% ipython --no-banner

In [1]: import numpy as np

In [2]: np.set_printoptions(precision=1, suppress=True, linewidth=120)

In [3]: rnd = lambda a: np.round(a, 1) + 0

In [4]: feats = np.load("dump.npy")

In [5]: feats
Out[5]: 
array([[ 1,  1,  1,  1, -1, -1, -1, -1],
       [ 1, -1, -1,  1,  1, -1, -1,  1],
       [ 1,  1,  1,  1,  1,  1,  1,  1],
       [ 1,  1, -1, -1,  1,  1, -1, -1]])

In [6]: print(np.linalg.norm(feats, axis=1).argmax())
0

In [7]: rnd(np.linalg.norm(feats[3] - feats[2]))
Out[7]: np.float64(4.0)

In [8]: rnd(np.linalg.norm(feats, 1)), rnd(np.linalg.norm(feats, np.inf))
Out[8]: (np.float64(4.0), np.float64(8.0))

In [9]: rnd(np.linalg.norm(feats[3], 1)), rnd(np.linalg.norm(feats[3], np.inf))
Out[9]: (np.float64(8.0), np.float64(1.0))

In [10]: rnd(np.linalg.norm(feats, 2))
Out[10]: np.float64(2.8)

In [11]: rng = np.random.default_rng(352985)

In [12]: other = feats + rng.integers(-2, 3, (4, 3)) @ rng.integers(-2, 3, (3, 8))

In [13]: other
Out[13]: 
array([[ 2, -1, -1,  3,  2, -3,  5,  0],
       [ 2, -7, -1,  3,  0, -5, -3,  0],
       [ 5, -3,  7,  9,  1, -5,  1, -1],
       [-2,  7, -3, -7,  0,  7, -3,  0]])

In [14]: print(rnd(np.linalg.svd(other - feats, compute_uv=False)))
[18.3  7.9  5.4  0. ]

In [15]: other - feats
Out[15]: 
array([[ 1, -2, -2,  2,  3, -2,  6,  1],
       [ 1, -6,  0,  2, -1, -4, -2, -1],
       [ 4, -4,  6,  8,  0, -6,  0, -2],
       [-3,  6, -2, -6, -1,  6, -2,  1]])

In [16]: np.linalg.matrix_rank(other - feats, tol=1e-8)
Out[16]: np.int64(3)

In [17]: np.abs(other - feats).sum(axis=1)
Out[17]: array([19, 17, 30, 27])

In [18]: X = np.load("block13.npy")

In [19]: X
Out[19]: 
array([[  5.6,  -3. ,  -1.2, -10.6,  -0.4,   7. ,  -7.1,   8.2,  -8.8],
       [  8. ,  -5.4,  -5.4,   0. ,   5.9,   1.3,   6.8,  11. ,  -8.7],
       [ -5.4,   4.4,   0.5,   6.7,   2.8,  -1.6, -10.7, -13.3,  -2.3],
       [ -6.3,  12.5,  -5.3,  -0.6,   0.2,   6.6,  -9.5,  -6.2,  -1.4],
       [  0.8,  -8.6,  -7.1,  -8.9,   2.3,   3.2,  -9.7,   4.5,   8.2],
       [ -3.3,  -4.9,   5.8,   0.1,  -6.4,   3.6,  10. ,  -8.2, -10.5],
       [ -5.6,   1.1,  10.3,  -7.7,   8.8,  -7.2,  -2.6,  -1.4,   8. ],
       [  3.3,   0.9,  -5.3,  -7.9,  -3.9,   7.5,   6.9,  13.4,   0.6],
       [-14.9,   0.5,  -7.4,  -2.1,   3. ,  -8.3,   5.9,   2.1,  -0.7],
       [  0.5,   7.7,   7. ,   8. ,  12. ,   1.7,   2.1,  -6.8,  -5.5],
       [-14.1,   3.6,  -1.3,  -8.7,   6.2,  -0.5,   5.4,   0.4,  -6.5],
       [ -1. ,  -4.5,   3.8,  12.2,   8.9,   6.6,   4.6,  -6.3,   5.6],
       [ -1. ,  12.2,  -6.7,  11. ,  -7.8,  -1.7,   2.9,   0.7,  -3.4],
       [ -1.2,  11.9,  -4.2, -12.3,  -2. ,   3.9,  -7.5,  -3.4,   0.9],
       [ -2.9,   2.8,   4. ,   6.9,  -6.1, -13.4,  -6.7,  -6.6,  -4.1],
       [  4.2,   2. ,   3.9,   4.4,   1.9,  10.5, -12.5,   8.5,  -0.8],
       [ -0.4,   3.1,  -1.6,   2.3,   0.6, -11.1,   3.8,  15.1,  -4. ],
       [  2.2,  -6.8, -10.1,  -8.3,   6. ,  -1.9,   4.6,  -8.8,   6.3],
       [ -9.2,   6.6,  -2.5,  10.2,  10. ,   0.2,  -1.5,  -2.2,  -7.4],
       [ -7. ,  -6.4,  -1. ,  -5.7,  11. ,  -2.9, -10.5,   1.5,   5.9],
       [  2.5,   0.2,   8.1, -12.7,  10.1,  -1.8,   3.3,  -6.1,   3.7],
       [ -9.6,   1.8,   3.1,   2.1,   8.4,   3.8,  10.8,   6.9,   6.5],
       [  0.7,   6.8,  -0.4, -11.6, -10.4,   9.7,   3.7,  -0.8,  -1.3],
       [ -6.6,   2.9, -10.8,   4.4,  -5.4,   7.6,   9.4,  -5. ,   3.4],
       [ -2.7,  14.8,  -5.6,  -1.1,  -3.8,   0.3,  -5.8,   1. ,  -9.6],
       [  2.7, -13.6,  -7.3,   0. ,  -2. ,  -0.2, -11.2,   4.9,  -1.2],
       [ -1.1,  -2.6,  11.7,   1.6,   2. ,   3.5,  -3.9,   7. ,  13.2],
       [ -7.8,   9. ,  -9.7,   9.6,   4. ,  -0.5,  -3.5,   6.5,   1.6],
       [ -6.3,  -0.2,  -6.3,   1.1,  10.5,  12.8,  -1.1,  -5.9,   3.1],
       [ -4.8,   0.5,  -1.6,  -1.6,   4.9,   7.9,  12.2, -11.6,  -1.1],
       [ 10.4,  -7.4,   8.9,   7.1,   5.8,   6.2,  -2.9,   5.1,   0.8],
       [ -2.8,  -4.8,  16.2,  -0.9,   5.1,  -0.7,  -2.4,  -2.4,  -8.2],
       [  0.7,  -1. ,   5.1,  -8.5,   3.9,  -3.8,   1.1,   2.1, -16.3],
       [ -4.6,  -3.3,   5.2,  -6.1, -12.5,  -0.1,   5.9,  -6.8,   8.1],
       [  6.5,   2.1,   3.1,   0.4,  -1. ,   2.6,   3.1, -16.8,  -6.7],
       [ 11.2,  -2.1,   4.5,  -0.3,  -3.1,   4.7,  10.7,  -9.3,  -4.3],
       [  4.8,   6.4,  -9.7, -11.4,  -8.6,  -4.6,  -1.6,  -0.7,  -3.4],
       [ -6.2,   0.7,  -1. ,   2.1,  -1. , -11. ,   9.3,  -1.7,  11.9],
       [  0.5, -10.3,   2. ,   1.3,  -4.3,   6.7,   0.7, -15. ,  -0.2],
       [  1. ,  -3.7,  -5.2,  11.1,   7.9,  -6. , -10.6,  -1.6,  -4.8],
       [  0.9, -11.1,   5.7,  -2.7,  -3.5,  -2. ,  10.3,  -0.8,  10.7],
       [ -0.3,   7.1,  15.3,   7.6,  -1.7,   6.2,  -3. ,  -1.2,   2.2],
       [ -6.8,  -0.3, -13.6,  -9.3,  -3.8,   1.9,  -7.7,   1.1,  -2. ]])

In [20]: Ac = X - X.mean(axis=0)

In [21]: vecs = np.linalg.svd(Ac)[2][:8]

In [22]: other = Ac - Ac @ vecs.T @ vecs

In [23]: np.linalg.norm(other, axis=1).round(6).argmax()
Out[23]: np.int64(5)

In [24]: rnd(np.diag(vecs.T @ vecs))
Out[24]: array([0.5, 0.8, 1. , 1. , 0.9, 0.9, 1. , 1. , 0.9])
